$ python -q
>>> import numpy as np
>>> np.set_printoptions(precision=3, suppress=True, linewidth=140)
>>> O, _ = np.linalg.qr(np.array([[1.1, 1.5, 0.4, -1.8, -0.6, 1.1, 0.6],
...     [-0.8, -0.1, -2.2, -1.8, 0.5, 0.7, 2.0],
...     [-0.6, 0.7, 0.0, 0.0, -0.4, -0.6, 1.4],
...     [0.0, -2.5, -0.7, -0.6, -0.8, -1.0, -1.5],
...     [-1.2, -1.0, 1.8, 0.3, -1.1, 1.4, -1.3],
...     [-0.1, -0.7, 0.2, 0.0, 0.9, 0.2, 0.2],
...     [-0.1, 2.2, -0.3, 0.2, -1.0, -0.8, -0.6]]))
>>> evecs, _ = np.linalg.qr(np.array([[-0.6, 0.2, -2.3, 0.8, -0.1, -0.3],
...     [-1.2, 0.8, 0.4, -0.8, 1.0, 0.9],
...     [1.3, -0.1, 0.0, -0.8, -1.4, 0.4],
...     [1.6, -2.6, 0.0, -0.1, -1.3, -0.4],
...     [0.2, -0.5, -2.9, 0.3, 0.7, 1.0],
...     [-0.4, -0.2, -0.2, -1.9, 0.6, -0.1]]))
>>> sigma = 5 * 0.5 ** np.arange(6)
>>> A = O[:, :6] * sigma @ evecs[:6]
>>> A
array([[ 0.555,  0.83 ,  1.513,  0.271, -2.294,  0.407],
       [-0.076,  0.387, -1.42 ,  0.006,  1.776,  0.191],
       [-0.031, -0.13 , -1.064, -0.572,  1.067,  0.622],
       [-0.688, -0.012,  0.066,  0.608,  0.077, -1.453],
       [-1.38 , -0.878, -1.725, -0.797,  2.022,  0.316],
       [-0.336, -0.072,  0.05 , -0.043,  0.28 , -0.301],
       [ 0.811,  0.127, -0.537, -0.411,  0.043,  1.143]])
>>> B = np.c_[A[:, :1] @ np.array([[4]]), np.array([-1, 0, 0, 2, -1, 1, -2])]
>>> print(B)
[[ 2.22  -1.   ]
 [-0.305  0.   ]
 [-0.124  0.   ]
 [-2.754  2.   ]
 [-5.521 -1.   ]
 [-1.343  1.   ]
 [ 3.242 -2.   ]]
>>> np.round(np.linalg.norm(B - A @ np.linalg.lstsq(A, B)[0], axis=0), 3) + 0
array([0.   , 0.299])
>>> np.linalg.matrix_rank(B)
np.int64(2)
>>> np.linalg.norm(np.linalg.qr(A)[0].T @ B, axis=0) ** 2 / ((B ** 2).sum(axis=0) + 1e-12)
array([1.   , 0.992])
